$ python3 -q
>>> import numpy as np
>>> np.set_printoptions(precision=3, suppress=True, linewidth=140, sign=" ")
>>> rnd = lambda a: np.round(a, 3) + 0
>>> feats = np.load("a.npy")
>>> print(feats)
[[ 1 -1  1 -1 -1  1 -1  1]
 [ 1  1 -1 -1  1  1 -1 -1]
 [ 1  1  1  1 -1 -1 -1 -1]
 [ 1  1  1  1  1  1  1  1]]
>>> u = np.array([1, 2])
>>> print(np.cross(feats[3, :3], feats[2, :3]))
[ 0  0  0]
>>> print(np.correlate(feats[3], feats[2], "full"))
[-1 -2 -3 -4 -3 -2 -1  0  1  2  3  4  3  2  1]
>>> print(np.polyval(u, feats[3]))
[ 3  3  3  3  3  3  3  3]
>>> data = np.load("out18.npy")
>>> print(data)
[[ 0  1  1]
 [ 1  0  1]
 [ 1  1  0]]
>>> print((data @ data)[0])
[ 2  1  1]
>>> print(np.fft.fft(data[0]))
[ 2.+0.j -1.+0.j -1.+0.j]
>>> J = np.load("w.npy")
>>> print(J)
[[-1.7    0.1   -0.1    1.    -0.8  ]
 [-2.2    0.7    1.2    0.7    0.6  ]
 [ 0.     0.2    0.4   -0.2   -1.5  ]
 [-1.805 -0.536 -0.197  0.398 -0.895]]
>>> u, r1 = J[2], J[0]
>>> print(rnd(u @ r1))
0.98
>>> print(u @ u)
2.49
>>> p = (u @ r1) / (u @ u) * u
>>> print(rnd(np.linalg.norm(u + r1) ** 2 + np.linalg.norm(u - r1) ** 2))
14.08
>>> print(rnd((r1 - p) @ u))
0.0
>>> x0 = np.array([5, 4, 5, 3, 3])
>>> print(np.sign((J @ x0).round(6)))
[-1.  1. -1. -1.]
>>> print((J @ x0).argmax())
1
>>> Y = J / np.linalg.norm(J, axis=1, keepdims=True)
>>> G = Y @ Y.T
>>> print(np.argwhere(np.triu(np.abs(G) > 0.95, 1)))
[]
>>> u = np.array([8, 0, 8])
>>> print(rnd(np.cross(J[0, :3], J[3, :3])))
[-0.073 -0.154  1.092]
>>> print(rnd(np.array([np.convolve(row, u, "same") for row in J])))
[[  0.8   -14.4     8.8    -7.2     8.   ]
 [  5.6    -8.     11.2    14.4     5.6  ]
 [  1.6     3.2     0.     -8.8    -1.6  ]
 [ -4.288 -16.016  -1.104  -8.736   3.184]]
